In [1]: import numpy as np

In [2]: np.set_printoptions(precision=2, suppress=True, linewidth=140, legacy="1.25")

In [3]: rd = lambda a: np.round(a, 2) + 0

In [4]: mat = np.loadtxt("w.csv", delimiter=",")

In [5]: rd(mat)
Out[5]: 
array([[0.44, 0.11, 0.  , 0.11, 0.  , 0.33],
       [0.07, 0.29, 0.14, 0.07, 0.21, 0.21],
       [0.18, 0.18, 0.09, 0.27, 0.09, 0.18],
       [0.12, 0.12, 0.12, 0.25, 0.19, 0.19],
       [0.  , 0.17, 0.17, 0.17, 0.25, 0.25],
       [0.27, 0.  , 0.18, 0.09, 0.09, 0.36]])

In [6]: w1 = np.array([[5, 3, -5, -3, -4],
   ...:     [4, -4, -4, -4, 5],
   ...:     [2, 4, -2, 1, -5],
   ...:     [0, -3, -4, -2, 1],
   ...:     [3, 1, 2, 0, 0],
   ...:     [3, -3, 0, 2, 5]])

In [7]: coef = np.array([3, 0, 2, 3, -1])

In [8]: act = np.maximum(mat @ w1 + coef, 0)

In [9]: rd((act > 0).mean(axis=0))
Out[9]: array([1.  , 0.17, 0.5 , 1.  , 0.33])

In [10]: np.linalg.matrix_rank(act)
Out[10]: 5

In [11]: cent = np.array([[7, -5], [0, -2], [-3, 5], [-7, -9], [-5, 6]])

In [12]: rd(act @ cent)
Out[12]: 
array([[ 35.  , -48.33],
       [ 24.07, -43.79],
       [ 28.  , -42.91],
       [ 23.62, -46.62],
       [ 15.25, -44.83],
       [ 22.  , -56.73]])

In [13]: w1 @ cent
Out[13]: 
array([[ 91, -53],
       [ 43,  34],
       [ 38, -67],
       [ 21,  10],
       [ 15,  -7],
       [-18,   3]])

In [14]: rd(np.sort(np.abs(np.linalg.eigvals(mat))))
Out[14]: array([0.05, 0.12, 0.12, 0.13, 0.45, 1.  ])

In [15]: rd(np.linalg.det(mat))
Out[15]: 0.0

In [16]: r0 = np.array([2, 1, 1, 0, 0, 1])

In [17]: A2 = mat + np.outer(r0, np.eye(6)[5])

In [18]: rd(A2)
Out[18]: 
array([[0.44, 0.11, 0.  , 0.11, 0.  , 2.33],
       [0.07, 0.29, 0.14, 0.07, 0.21, 1.21],
       [0.18, 0.18, 0.09, 0.27, 0.09, 1.18],
       [0.12, 0.12, 0.12, 0.25, 0.19, 0.19],
       [0.  , 0.17, 0.17, 0.17, 0.25, 0.25],
       [0.27, 0.  , 0.18, 0.09, 0.09, 1.36]])

In [19]: np.linalg.matrix_rank(A2 - mat)
Out[19]: 1

In [20]: x = np.array([1, -1, 2, 0, -1, 0])

In [21]: target = A2 @ x

In [22]: coef, lr = np.zeros(6), 1 / np.linalg.norm(A2, 2) ** 2

In [23]: for i in range(50):
    ...:     coef -= lr * A2.T @ (A2 @ coef - target)
    ...:     if i % 10 == 0: print(i, round(np.linalg.norm(A2 @ coef - target), 2))
    ...: 
0 0.49
10 0.45
20 0.42
30 0.4
40 0.38

In [24]: rd(np.linalg.cond(A2))
Out[24]: 137.37

In [25]: rd(coef)
Out[25]: array([ 0.27, -0.39,  0.08,  0.  , -0.15,  0.13])

In [26]: rd(np.diff(mat, axis=0))
Out[26]: 
array([[-0.37,  0.17,  0.14, -0.04,  0.21, -0.12],
       [ 0.11, -0.1 , -0.05,  0.2 , -0.12, -0.03],
       [-0.06, -0.06,  0.03, -0.02,  0.1 ,  0.01],
       [-0.12,  0.04,  0.04, -0.08,  0.06,  0.06],
       [ 0.27, -0.17,  0.02, -0.08, -0.16,  0.11]])

In [27]: rd(mat.sum(axis=0))
Out[27]: array([1.1 , 0.87, 0.71, 0.96, 0.83, 1.53])

In [28]: rd(mat.mean(axis=0))
Out[28]: array([0.18, 0.15, 0.12, 0.16, 0.14, 0.26])

In [29]: rd(mat - mat[0])
Out[29]: 
array([[ 0.  ,  0.  ,  0.  ,  0.  ,  0.  ,  0.  ],
       [-0.37,  0.17,  0.14, -0.04,  0.21, -0.12],
       [-0.26,  0.07,  0.09,  0.16,  0.09, -0.15],
       [-0.32,  0.01,  0.12,  0.14,  0.19, -0.15],
       [-0.44,  0.06,  0.17,  0.06,  0.25, -0.08],
       [-0.17, -0.11,  0.18, -0.02,  0.09,  0.03]])

In [30]: mat[6]
---------------------------------------------------------------------------
IndexError                                Traceback (most recent call last)
Cell In[30], line 1
----> 1 mat[6]

IndexError: index 6 is out of bounds for axis 0 with size 6
